% ipython --no-banner

In [1]: import numpy as np

In [2]: import numpy.linalg as la

In [3]: np.set_printoptions(precision=3, suppress=True, linewidth=120)

In [4]: rnd = lambda a: np.round(a, 3) + 0

In [5]: feats = np.load("block10.npy")

In [6]: feats
Out[6]: 
array([[ 0.9,  1.9, -0.4, -0.5, -0.1],
       [ 1.3,  0.4, -0.9, -0.5, -0.9],
       [-0.5, -0.1, -1.5,  0.3,  0.4],
       [-0.5, -0.2,  0.3, -2.1, -0.2]])

In [7]: f = np.array([3, 4])

In [8]: rnd(np.array([np.convolve(row, f, "same") for row in feats]))
Out[8]: 
array([[ 2.7,  9.3,  6.4, -3.1, -2.3],
       [ 3.9,  6.4, -1.1, -5.1, -4.7],
       [-1.5, -2.3, -4.9, -5.1,  2.4],
       [-1.5, -2.6,  0.1, -5.1, -9. ]])

In [9]: Uu, sig, Vh = la.svd(feats, full_matrices=False)

In [10]: np.abs(Uu[:, 0]).round(6).argmax()
Out[10]: np.int64(0)

In [11]: (sig > 1e-8).sum()
Out[11]: np.int64(4)

In [12]: rnd(np.abs(Vh[0]))
Out[12]: array([0.553, 0.639, 0.288, 0.37 , 0.258])

In [13]: np.allclose(Uu * sig @ Vh, feats)
Out[13]: True

In [14]: rnd(np.cumsum(sig ** 2) / np.sum(sig ** 2))
Out[14]: array([0.434, 0.751, 0.907, 1.   ])

In [15]: Y = feats / np.sqrt((feats ** 2).mean(axis=1, keepdims=True))

In [16]: rnd(Y[0])
Out[16]: array([ 0.915,  1.931, -0.407, -0.508, -0.102])

In [17]: la.matrix_rank(Y) == la.matrix_rank(feats)
Out[17]: np.True_

In [18]: la.matrix_rank(feats - feats.mean(axis=1, keepdims=True))
Out[18]: np.int64(4)

In [19]: w1 = np.array([[3, 1, 3, -1],
    ...:     [0, 0, -1, 0],
    ...:     [1, -1, -1, 1],
    ...:     [-1, 0, -2, 3],
    ...:     [2, 2, -3, 2]])

In [20]: b = np.array([3, 1, 2, 2])

In [21]: H = np.maximum(feats @ w1 + b, 0)

In [22]: la.matrix_rank(H)
Out[22]: np.int64(4)

In [23]: cent = np.array([[1, 0], [0, -2], [0, -2], [-1, 0]])

In [24]: w1 @ cent
Out[24]: 
array([[ 4, -8],
       [ 0,  2],
       [ 0,  4],
       [-4,  4],
       [ 0,  2]])

In [25]: rnd(H @ cent)
Out[25]: 
array([[  5.6, -13.2],
       [  4.7, -23. ],
       [ -2.2,  -6.2],
       [  3.5, -10.4]])

In [26]: blk = np.stack([feats, -2 * feats, feats[::-1]])

In [27]: (blk @ feats.T).shape
Out[27]: (3, 4, 4)

In [28]: blk.sum(axis=0)
Out[28]: 
array([[-1.4, -2.1,  0.7, -1.6, -0.1],
       [-1.8, -0.5, -0.6,  0.8,  1.3],
       [ 1.8,  0.5,  0.6, -0.8, -1.3],
       [ 1.4,  2.1, -0.7,  1.6,  0.1]])

In [29]: la.matrix_rank(blk)
Out[29]: array([4, 4, 4])

In [30]: W0 = np.array([[1, 5, 2, 4, 0, 5],
    ...:     [5, 1, 5, 2, 4, 0],
    ...:     [2, 5, 1, 5, 2, 4],
    ...:     [4, 2, 5, 1, 5, 2],
    ...:     [0, 4, 2, 5, 1, 5],
    ...:     [5, 0, 4, 2, 5, 1]])

In [31]: w, V = la.eigh(W0)

In [32]: vec = np.array([-1, -1, 2, -2, -2, 2])

In [33]: rnd(V * np.abs(w) @ V.T)
Out[33]: 
array([[5.655, 0.934, 4.049, 1.653, 4.343, 0.398],
       [0.934, 5.723, 1.479, 3.977, 0.71 , 4.343],
       [4.049, 1.479, 5.894, 1.769, 3.977, 1.653],
       [1.653, 3.977, 1.769, 5.894, 1.479, 4.049],
       [4.343, 0.71 , 3.977, 1.479, 5.723, 0.934],
       [0.398, 4.343, 1.653, 4.049, 0.934, 5.655]])

In [34]: rnd(vec @ W0 @ vec / (vec @ vec)), rnd(w[0]), rnd(w[-1])
Out[34]: (np.float64(-1.111), np.float64(-10.442), np.float64(17.714))

In [35]: vec = np.array([1, 3, 1, 2, 3, 0])

In [36]: (W0 @ vec).argmax()
Out[36]: np.int64(2)

In [37]: W0 @ (2 * vec)
Out[37]: array([52, 58, 68, 64, 54, 56])

In [38]: la.norm(W0 @ vec) <= la.norm(W0, 2) * la.norm(vec) + 1e-9
Out[38]: np.True_

In [39]: W0 * vec
Out[39]: 
array([[ 1, 15,  2,  8,  0,  0],
       [ 5,  3,  5,  4, 12,  0],
       [ 2, 15,  1, 10,  6,  0],
       [ 4,  6,  5,  2, 15,  0],
       [ 0, 12,  2, 10,  3,  0],
       [ 5,  0,  4,  4, 15,  0]])

In [40]: rng = np.random.default_rng(411)

In [41]: z = rng.permutation(6)

In [42]: Y = W0[:, z] * rng.choice([-1, 1], 6)

In [43]: Y
Out[43]: 
array([[ 5,  0,  5, -1, -4, -2],
       [ 1, -4,  0, -5, -2, -5],
       [ 5, -2,  4, -2, -5, -1],
       [ 2, -5,  2, -4, -1, -5],
       [ 4, -1,  5,  0, -5, -2],
       [ 0, -5,  1, -5, -2, -4]])

In [44]: Uu, _, Vh = la.svd(W0.T @ Y)

In [45]: z
Out[45]: array([1, 4, 5, 0, 3, 2])

In [46]: M = np.loadtxt("m.csv", delimiter=",")

In [47]: M
Out[47]: 
array([[-1.,  3., -2.,  1., -1., -1.],
       [ 2., -2.,  0., -2.,  0., -1.],
       [ 2.,  0., -3.,  1.,  3.,  1.],
       [-3.,  5., -2.,  3., -1.,  0.]])

In [48]: M.reshape(2, -1)
Out[48]: 
array([[-1.,  3., -2.,  1., -1., -1.,  2., -2.,  0., -2.,  0., -1.],
       [ 2.,  0., -3.,  1.,  3.,  1., -3.,  5., -2.,  3., -1.,  0.]])

In [49]: M.reshape(-1, 2)
Out[49]: 
array([[-1.,  3.],
       [-2.,  1.],
       [-1., -1.],
       [ 2., -2.],
       [ 0., -2.],
       [ 0., -1.],
       [ 2.,  0.],
       [-3.,  1.],
       [ 3.,  1.],
       [-3.,  5.],
       [-2.,  3.],
       [-1.,  0.]])

In [50]: blk = M.reshape(4, 2, -1)

In [51]: blk.sum(axis=1)
Out[51]: 
array([[ 0.,  2., -3.],
       [ 0., -2., -1.],
       [ 3.,  3., -2.],
       [ 0.,  4., -2.]])

In [52]: blk.transpose(1, 0, 2)
Out[52]: 
array([[[-1.,  3., -2.],
        [ 2., -2.,  0.],
        [ 2.,  0., -3.],
        [-3.,  5., -2.]],

       [[ 1., -1., -1.],
        [-2.,  0., -1.],
        [ 1.,  3.,  1.],
        [ 3., -1.,  0.]]])

In [53]: np.swapaxes(blk, 1, 2)[0]
Out[53]: 
array([[-1.,  1.],
       [ 3., -1.],
       [-2., -1.]])

In [54]: f, g = M[2], M[1]

In [55]: f @ f
Out[55]: np.float64(24.0)

In [56]: f @ g
Out[56]: np.float64(1.0)

In [57]: p = (f @ g) / (f @ f) * f

In [58]: rnd(g - p)
Out[58]: array([ 1.917, -2.   ,  0.125, -2.042, -0.125, -1.042])

In [59]: np.outer(f, g)
Out[59]: 
array([[ 4., -4.,  0., -4.,  0., -2.],
       [ 0., -0.,  0., -0.,  0., -0.],
       [-6.,  6., -0.,  6., -0.,  3.],
       [ 2., -2.,  0., -2.,  0., -1.],
       [ 6., -6.,  0., -6.,  0., -3.],
       [ 2., -2.,  0., -2.,  0., -1.]])

In [60]: rnd((g - p) @ f)
Out[60]: np.float64(0.0)

In [61]: rnd(p)
Out[61]: array([ 0.083,  0.   , -0.125,  0.042,  0.125,  0.042])

In [62]: rnd(M @ la.pinv(M) @ M)
Out[62]: 
array([[-1.,  3., -2.,  1., -1., -1.],
       [ 2., -2.,  0., -2.,  0., -1.],
       [ 2.,  0., -3.,  1.,  3.,  1.],
       [-3.,  5., -2.,  3., -1.,  0.]])

In [63]: np.unique(M.round(6), axis=0).shape
Out[63]: (4, 6)

In [64]: f = np.array([1, -3, -1])

In [65]: np.cross(M[2, :3], M[0, :3])
Out[65]: array([9., 7., 6.])

In [66]: np.convolve(M[2], f)
Out[66]: array([ 2., -6., -5., 10.,  3., -9., -6., -1.])

In [67]: np.array([np.convolve(row, f, "same") for row in M])
Out[67]: 
array([[  6., -10.,   4.,  -2.,   1.,   4.],
       [ -8.,   4.,   0.,   6.,   1.,   3.],
       [ -6.,  -5.,  10.,   3.,  -9.,  -6.],
       [ 14., -14.,   4.,  -8.,   0.,   1.]])

In [68]: np.correlate(M[2], M[0], "full")
Out[68]: array([-2., -2.,  5., -2., -1.,  1., -9.,  1.,  6.,  0., -1.])

In [69]: np.polyval(f, M[2])
Out[69]: array([-3., -1., 17., -3., -1., -3.])

In [70]: m1 = np.load("w.npy")

In [71]: m1
Out[71]: 
array([[0, 0, 0, 3],
       [0, 0, 0, 0],
       [0, 0, 0, 0],
       [0, 2, 0, 0]])

In [72]: np.allclose(m1[:-1].T @ la.lstsq(m1[:-1].T, m1[-1])[0], m1[-1])
Out[72]: False

In [73]: np.unique(m1.round(6), axis=0).shape
Out[73]: (3, 4)

In [74]: J = np.load("layer7.npy")

In [75]: J
Out[75]: 
array([[ 3.,  3.,  0.,  0.],
       [ 2., -2.,  0.,  0.],
       [ 0.,  0.,  0.,  2.],
       [ 0.,  0.,  2.,  1.]])

In [76]: f, g = J[0], J[1]

In [77]: f @ g
Out[77]: np.float64(0.0)

In [78]: f @ f
Out[78]: np.float64(18.0)

In [79]: p = (f @ g) / (f @ f) * f

In [80]: (g - p) @ f
Out[80]: np.float64(0.0)

In [81]: np.outer(f, g)
Out[81]: 
array([[ 6., -6.,  0.,  0.],
       [ 6., -6.,  0.,  0.],
       [ 0., -0.,  0.,  0.],
       [ 0., -0.,  0.,  0.]])

In [82]: p
Out[82]: array([0., 0., 0., 0.])

In [83]: rnd(la.det(J.T))
Out[83]: np.float64(48.0)

In [84]: rnd(np.poly(J))
Out[84]: array([  1.,  -2., -15.,  16.,  48.])

In [85]: rnd(la.eigvals(J))
Out[85]: array([ 4.   , -3.   , -1.562,  2.562])

In [86]: rnd(la.eigvals(J).sum().real)
Out[86]: np.float64(2.0)

In [87]: (la.matrix_power((J != 0) + (J.T != 0) + np.eye(4), 4) > 0).astype(int)
Out[87]: 
array([[1, 1, 0, 0],
       [1, 1, 0, 0],
       [0, 0, 1, 1],
       [0, 0, 1, 1]])

In [88]: rnd(la.det(J))
Out[88]: np.float64(48.0)

In [89]: z = rng.permutation(4)

In [90]: z
Out[90]: array([0, 3, 2, 1])

In [91]: Y = J[z][:, z]

In [92]: Y
Out[92]: 
array([[ 3.,  0.,  0.,  3.],
       [ 0.,  1.,  2.,  0.],
       [ 0.,  2.,  0.,  0.],
       [ 2.,  0.,  0., -2.]])

In [93]: rnd(np.sort(np.abs(la.eigvals(Y))))
Out[93]: array([1.562, 2.562, 3.   , 4.   ])

In [94]: K = np.load("arr.npy")

In [95]: K
Out[95]: 
array([[-2.,  0.,  3.,  2.,  1., -1.],
       [ 1., -3.,  3.,  3.,  3.,  1.],
       [-2., -3.,  2., -1., -3., -2.],
       [-3., -2., -2.,  2., -1.,  3.],
       [ 2., -1., -1., -3.,  2.,  1.],
       [ 0.,  0.,  0.,  0.,  0.,  2.]])

In [96]: Y = np.array([[0, 3], [0, 0], [0, -2], [3, -1], [0, -1], [3, -3]])

In [97]: Y.T @ K.T
Out[97]: 
array([[  3.,  12.,  -9.,  15.,  -6.,   6.],
       [-12., -12.,   0., -15.,   6.,  -6.]])

In [98]: np.vstack([K, Y.T]).shape
Out[98]: (8, 6)

In [99]: np.einsum("ik,kj->ji", K, Y)
Out[99]: 
array([[  3.,  12.,  -9.,  15.,  -6.,   6.],
       [-12., -12.,   0., -15.,   6.,  -6.]])

In [100]: K @ Y
Out[100]: 
array([[  3., -12.],
       [ 12., -12.],
       [ -9.,   0.],
       [ 15., -15.],
       [ -6.,   6.],
       [  6.,  -6.]])

In [101]: np.einsum("ik,kj->ij", K, Y)
Out[101]: 
array([[  3., -12.],
       [ 12., -12.],
       [ -9.,   0.],
       [ 15., -15.],
       [ -6.,   6.],
       [  6.,  -6.]])

In [102]: np.einsum("ij,ij->i", K, K)
Out[102]: array([19., 38., 31., 31., 20.,  4.])

In [103]: np.einsum("ij->j", K)
Out[103]: array([-4., -9.,  5.,  3.,  2.,  4.])

In [104]: la.matrix_rank(K @ Y)
Out[104]: np.int64(2)

In [105]: f, g = K[0], K[2]

In [106]: f @ f
Out[106]: np.float64(19.0)

In [107]: p = (f @ g) / (f @ f) * f

In [108]: la.matrix_rank(np.outer(f, g))
Out[108]: np.int64(1)

In [109]: rnd(g - p)
Out[109]: array([-1.263, -3.   ,  0.895, -1.737, -3.368, -1.632])

In [110]: (g - p) @ f
Out[110]: np.float64(0.0)

In [111]: np.outer(f, g)
Out[111]: 
array([[ 4.,  6., -4.,  2.,  6.,  4.],
       [-0., -0.,  0., -0., -0., -0.],
       [-6., -9.,  6., -3., -9., -6.],
       [-4., -6.,  4., -2., -6., -4.],
       [-2., -3.,  2., -1., -3., -2.],
       [ 2.,  3., -2.,  1.,  3.,  2.]])

In [112]: rnd(p)
Out[112]: array([-0.737,  0.   ,  1.105,  0.737,  0.368, -0.368])

In [113]: rnd(la.norm(f + g) ** 2 + la.norm(f - g) ** 2)
Out[113]: np.float64(100.0)

In [114]: Y = K / np.sqrt((K ** 2).mean(axis=1, keepdims=True))

In [115]: rnd(la.norm(Y, axis=1))
Out[115]: array([2.449, 2.449, 2.449, 2.449, 2.449, 2.449])

In [116]: la.matrix_rank(K - K.mean(axis=1, keepdims=True))
Out[116]: np.int64(5)

In [117]: Y = la.inv(K)

In [118]: rnd(la.det(K) * la.det(Y))
Out[118]: np.float64(1.0)

In [119]: rnd(la.slogdet(K)[0])
Out[119]: np.float64(-1.0)

In [120]: np.allclose(Y, K.T)
Out[120]: False

In [121]: rnd(K @ Y)
Out[121]: 
array([[1., 0., 0., 0., 0., 0.],
       [0., 1., 0., 0., 0., 0.],
       [0., 0., 1., 0., 0., 0.],
       [0., 0., 0., 1., 0., 0.],
       [0., 0., 0., 0., 1., 0.],
       [0., 0., 0., 0., 0., 1.]])

In [122]: K @ K
Out[122]: 
array([[ -6., -14.,  -5.,  -6., -11.,   1.],
       [-14.,  -9.,  -9., -13., -14.,   4.],
       [ -6.,   8.,  -6.,  -8., -22., -15.],
       [  0.,   9., -22.,  -3.,  -7.,  16.],
       [ 10.,  10.,   5., -10.,   9.,  -6.],
       [  0.,   0.,   0.,   0.,   0.,   4.]])

In [123]: (K - K.T) / 2
Out[123]: 
array([[ 0. , -0.5,  2.5,  2.5, -0.5, -0.5],
       [ 0.5,  0. ,  3. ,  2.5,  2. ,  0.5],
       [-2.5, -3. ,  0. ,  0.5, -1. , -1. ],
       [-2.5, -2.5, -0.5,  0. ,  1. ,  1.5],
       [ 0.5, -2. ,  1. , -1. ,  0. ,  0.5],
       [ 0.5, -0.5,  1. , -1.5, -0.5,  0. ]])

In [124]: (K + K.T) / 2
Out[124]: 
array([[-2. ,  0.5,  0.5, -0.5,  1.5, -0.5],
       [ 0.5, -3. ,  0. ,  0.5,  1. ,  0.5],
       [ 0.5,  0. ,  2. , -1.5, -2. , -1. ],
       [-0.5,  0.5, -1.5,  2. , -2. ,  1.5],
       [ 1.5,  1. , -2. , -2. ,  2. ,  0.5],
       [-0.5,  0.5, -1. ,  1.5,  0.5,  2. ]])

In [125]: np.trace(K)
Out[125]: np.float64(3.0)

In [126]: rnd(np.abs(la.eigvals(K)).max())
Out[126]: np.float64(5.18)

In [127]: np.allclose(K, K.T)
Out[127]: False

In [128]: arr = np.loadtxt("x.csv", delimiter=",")

In [129]: arr
Out[129]: 
array([[1., 0., 2., 0.],
       [2., 1., 2., 1.],
       [1., 1., 1., 1.],
       [2., 0., 0., 2.],
       [1., 1., 1., 1.]])

In [130]: blk = np.stack([arr, -2 * arr, arr[::-1]])

In [131]: blk.shape
Out[131]: (3, 5, 4)

In [132]: blk.sum(axis=0)
Out[132]: 
array([[ 0.,  1., -1.,  1.],
       [ 0., -1., -2.,  1.],
       [ 0.,  0.,  0.,  0.],
       [ 0.,  1.,  2., -1.],
       [ 0., -1.,  1., -1.]])

In [133]: (blk @ arr.T).shape
Out[133]: (3, 5, 5)

In [134]: la.matrix_rank(blk)
Out[134]: array([4, 4, 4])

In [135]: la.matrix_rank(blk.reshape(3, -1))
Out[135]: np.int64(2)

In [136]: np.einsum("bij,cij->bc", blk, blk)
Out[136]: 
array([[ 31., -62.,  22.],
       [-62., 124., -44.],
       [ 22., -44.,  31.]])
